$ python3 -q
>>> import numpy as np
>>> import numpy.linalg as la
>>> np.set_printoptions(suppress=True, linewidth=200)
>>> rnd = lambda a: np.round(a, 3) + 0
>>> data = np.load("sample5.npy")
>>> rnd(data)
array([[0.02 , 0.118, 0.118, 0.176, 0.157, 0.137, 0.02 , 0.176, 0.02 , 0.059],
       [0.143, 0.163, 0.061, 0.041, 0.082, 0.122, 0.061, 0.163, 0.02 , 0.143],
       [0.047, 0.093, 0.07 , 0.047, 0.186, 0.14 , 0.14 , 0.023, 0.209, 0.047],
       [0.038, 0.135, 0.096, 0.096, 0.058, 0.135, 0.173, 0.135, 0.077, 0.058],
       [0.108, 0.108, 0.046, 0.046, 0.092, 0.092, 0.092, 0.138, 0.138, 0.138],
       [0.109, 0.196, 0.022, 0.022, 0.043, 0.13 , 0.087, 0.109, 0.174, 0.109],
       [0.1  , 0.125, 0.075, 0.05 , 0.125, 0.2  , 0.1  , 0.025, 0.05 , 0.15 ],
       [0.143, 0.054, 0.107, 0.071, 0.143, 0.071, 0.161, 0.018, 0.143, 0.089],
       [0.104, 0.125, 0.042, 0.125, 0.146, 0.062, 0.104, 0.188, 0.062, 0.042],
       [0.094, 0.113, 0.113, 0.151, 0.151, 0.019, 0.057, 0.113, 0.132, 0.057]])
>>> rng = np.random.default_rng(135)
>>> lab = rng.permutation(10)
>>> lab
array([1, 7, 4, 5, 9, 6, 2, 8, 0, 3])
>>> other = data[lab][:, lab]
>>> np.allclose(other, data)
False
>>> rnd(np.sort(np.abs(la.eigvals(other))))
array([0.024, 0.067, 0.067, 0.125, 0.125, 0.135, 0.135, 0.147, 0.147, 1.   ])
>>> rnd(other)
array([[0.163, 0.163, 0.082, 0.122, 0.143, 0.061, 0.061, 0.02 , 0.143, 0.041],
       [0.054, 0.018, 0.143, 0.071, 0.089, 0.161, 0.107, 0.143, 0.143, 0.071],
       [0.108, 0.138, 0.092, 0.092, 0.138, 0.092, 0.046, 0.138, 0.108, 0.046],
       [0.196, 0.109, 0.043, 0.13 , 0.109, 0.087, 0.022, 0.174, 0.109, 0.022],
       [0.113, 0.113, 0.151, 0.019, 0.057, 0.057, 0.113, 0.132, 0.094, 0.151],
       [0.125, 0.025, 0.125, 0.2  , 0.15 , 0.1  , 0.075, 0.05 , 0.1  , 0.05 ],
       [0.093, 0.023, 0.186, 0.14 , 0.047, 0.14 , 0.07 , 0.209, 0.047, 0.047],
       [0.125, 0.188, 0.146, 0.062, 0.042, 0.104, 0.042, 0.062, 0.104, 0.125],
       [0.118, 0.176, 0.157, 0.137, 0.059, 0.02 , 0.118, 0.02 , 0.02 , 0.176],
       [0.135, 0.135, 0.058, 0.135, 0.058, 0.173, 0.096, 0.077, 0.038, 0.096]])
>>> x = np.array([2, -2, 3, 0, 0, -3, 2, -3, 3, -1])
>>> rhs = data @ x
>>> b, lr = np.zeros(10), 1 / la.norm(data, 2) ** 2
>>> for i in range(6):
...     b -= lr * data.T @ (data @ b - rhs)
...     if i % 1 == 0: print(i, round(la.norm(data @ b - rhs), 3))
... 
0 1.448
1 1.357
2 1.274
3 1.196
4 1.124
5 1.058
>>> rnd(b)
array([ 0.164, -0.696,  0.164, -0.188,  0.342, -0.611,  0.589, -1.117,  1.056, -0.324])
>>> u = np.array([3, 2])
>>> rnd(np.cross(data[7, :3], data[6, :3]))
array([-0.009,  0.   ,  0.012])
>>> rnd(la.norm(data))
np.float64(1.115)
>>> rnd(la.svd(data, compute_uv=False))
array([1.011, 0.281, 0.241, 0.182, 0.15 , 0.125, 0.083, 0.062, 0.031, 0.018])
>>> la.matrix_rank(data)
np.int64(10)
>>> data.shape
(10, 10)
>>> np.count_nonzero(data)
np.int64(100)
>>> rnd(data.mean(axis=0))
array([0.091, 0.123, 0.075, 0.083, 0.118, 0.111, 0.099, 0.109, 0.103, 0.089])
>>> rnd(data.sum(axis=0))
array([0.905, 1.229, 0.75 , 0.825, 1.183, 1.109, 0.994, 1.088, 1.026, 0.891])
>>> rnd(np.abs(data).max())
np.float64(0.209)
>>> arr = np.load("w.npy")
>>> rnd(arr)
array([[ 13.257, -21.311,  -2.147, -21.135,   0.177],
       [ 11.259, -19.401,  -2.521, -18.762,   0.639],
       [  8.226, -16.291,  -3.014, -15.004,   1.287],
       [  6.609, -14.485,  -3.221, -12.891,   1.594],
       [  5.715, -13.425,  -3.311, -11.678,   1.746],
       [  3.891, -11.06 ,  -3.414,  -9.059,   2.001],
       [  2.54 ,  -9.025,  -3.371,  -6.919,   2.106],
       [  2.071,  -8.22 ,  -3.313,  -6.108,   2.112],
       [  1.922,  -7.949,  -3.288,  -5.84 ,   2.109],
       [  1.281,  -6.661,  -3.12 ,  -4.605,   2.056],
       [  0.703,  -5.191,  -2.818,  -3.289,   1.902],
       [  0.242,  -3.316,  -2.203,  -1.798,   1.518],
       [  0.215,  -3.137,  -2.127,  -1.67 ,   1.468],
       [  0.113,  -1.696,  -1.368,  -0.749,   0.946],
       [  0.091,  -0.483,  -0.455,  -0.173,   0.31 ],
       [  0.042,  -0.149,  -0.147,  -0.051,   0.098],
       [ -0.028,   0.077,   0.077,   0.025,  -0.051],
       [ -0.069,   0.168,   0.171,   0.055,  -0.113],
       [ -0.525,   0.669,   0.702,   0.23 ,  -0.439],
       [ -1.288,   1.022,   1.044,   0.419,  -0.602],
       [ -1.369,   1.048,   1.066,   0.439,  -0.61 ],
       [ -1.629,   1.126,   1.126,   0.501,  -0.625],
       [ -3.906,   1.579,   1.261,   1.087,  -0.492],
       [ -5.621,   1.823,   1.151,   1.579,  -0.244],
       [ -6.818,   1.977,   1.022,   1.943,  -0.034],
       [ -9.814,   2.342,   0.584,   2.914,   0.572],
       [-10.312,   2.401,   0.5  ,   3.083,   0.681],
       [-10.781,   2.457,   0.418,   3.242,   0.785],
       [-12.658,   2.681,   0.072,   3.896,   1.216],
       [-13.258,   2.753,  -0.045,   4.11 ,   1.357],
       [-13.582,   2.791,  -0.109,   4.226,   1.435],
       [-22.627,   3.911,  -2.106,   7.648,   3.737],
       [-24.081,   4.099,  -2.454,   8.225,   4.126],
       [-32.056,   5.166,  -4.446,  11.484,   6.318]])
>>> lab = arr[:, 2] > np.median(arr[:, 2])
>>> u = arr[lab].mean(axis=0) - arr[~lab].mean(axis=0)
>>> rnd((((arr - arr.mean(axis=0)) @ u > 0) == lab).mean())
np.float64(0.882)
>>> np.argsort(-np.abs(u).round(6), kind="stable")
array([1, 3, 0, 2, 4])
>>> rnd(u)
array([-4.165,  8.957,  3.334,  7.04 , -1.917])
>>> lab.astype(int)
array([0, 0, 0, 0, 0, 0, 0, 0, 0, 0, 0, 0, 0, 0, 1, 1, 1, 1, 1, 1, 1, 1, 1, 1, 1, 1, 1, 1, 1, 1, 1, 0, 0, 0])
>>> ((arr - arr.mean(axis=0)) @ u > 0).astype(int)
array([0, 0, 0, 0, 0, 0, 0, 0, 0, 0, 0, 0, 0, 1, 1, 1, 1, 1, 1, 1, 1, 1, 1, 1, 1, 1, 1, 1, 1, 1, 1, 1, 1, 1])
